% ipython --no-banner

In [1]: import numpy as np

In [2]: import numpy.linalg as la

In [3]: np.set_printoptions(precision=3, suppress=True, linewidth=200, sign=" ")

In [4]: M = np.load("x.npy")

In [5]: M
Out[5]: 
array([[ 3,  3,  0],
       [ 0,  0,  0],
       [ 0,  2,  0],
       [ 3,  3,  0]])

In [6]: [round(float(x), 3) for x in la.svd(M, compute_uv=False)[:3]]
Out[6]: [6.173, 1.374, 0.0]

In [7]: round(la.norm(M, 2) / la.norm(M), 3)
Out[7]: np.float64(0.976)

In [8]: U, sigma, vt = la.svd(M)

In [9]: np.argmax(sigma[:-1] / (sigma[1:] + 1e-6)) + 1
Out[9]: np.int64(2)

In [10]: sigma
Out[10]: array([ 6.173,  1.374,  0.   ])

In [11]: out = U[:, :2] @ np.diag(sigma[:2]) @ vt[:2]

In [12]: round(la.norm(M - out, 2), 3), sigma[2]
Out[12]: (np.float64(0.0), np.float64(0.0))

In [13]: la.matrix_rank(M, rtol=0.05)
Out[13]: np.int64(2)

In [14]: np.abs(np.diag(la.qr(M)[1])) > 1e-9
Out[14]: array([ True,  True, False])

In [15]: np.unique(M.round(6), axis=0).shape
Out[15]: (3, 3)

In [16]: la.lstsq(M[:-1].T, M[-1])[2]
Out[16]: np.int32(2)

In [17]: np.allclose(M[:-1].T @ la.lstsq(M[:-1].T, M[-1])[0], M[-1])
Out[17]: True

In [18]: np.round(M @ la.pinv(M) @ M, 3) + 0
Out[18]: 
array([[ 3.,  3.,  0.],
       [ 0.,  0.,  0.],
       [ 0.,  2.,  0.],
       [ 3.,  3.,  0.]])

In [19]: rk = la.matrix_rank(M)

In [20]: rk
Out[20]: np.int64(2)

In [21]: null = la.svd(M)[2][rk:].T

In [22]: M @ null
Out[22]: 
array([[ 0.],
       [ 0.],
       [ 0.],
       [ 0.]])

In [23]: [int(la.matrix_rank(np.delete(M, i, axis=0))) for i in range(4)]
Out[23]: [2, 2, 1, 2]

In [24]: null.shape
Out[24]: (3, 1)

In [25]: null @ null.T
Out[25]: 
array([[ 0.,  0.,  0.],
       [ 0.,  0.,  0.],
       [ 0.,  0.,  1.]])

In [26]: [int(la.matrix_rank(M[:, :j + 1])) for j in range(3)]
Out[26]: [1, 2, 2]

In [27]: [int(la.matrix_rank(M[:i])) for i in range(1, len(M) + 1)]
Out[27]: [1, 1, 2, 2]

In [28]: out = np.array([[3, -2, 3], [3, -2, -2], [0, 3, -2]])

In [29]: J = out.T @ out

In [30]: J
Out[30]: 
array([[ 18, -12,   3],
       [-12,  17,  -8],
       [  3,  -8,  17]])

In [31]: # symmetric, so the eigenvalues are real

In [32]: np.sort(np.abs(la.eigvals(J)))
Out[32]: array([  4.185,  14.545,  33.271])

In [33]: np.round(la.det(J), 3)
Out[33]: np.float64(2025.0)

In [34]: la.matrix_power(J, 4)
Out[34]: 
array([[ 465066, -494364,  305391],
       [-494364,  539009, -353816],
       [ 305391, -353816,  266309]])

In [35]: J @ J
Out[35]: 
array([[ 477, -444,  201],
       [-444,  497, -308],
       [ 201, -308,  362]])

In [36]: (J - J.T) / 2
Out[36]: 
array([[ 0.,  0.,  0.],
       [ 0.,  0.,  0.],
       [ 0.,  0.,  0.]])

In [37]: np.allclose(J @ J.T, J.T @ J)
Out[37]: True

In [38]: np.allclose(J, J.T)
Out[38]: True
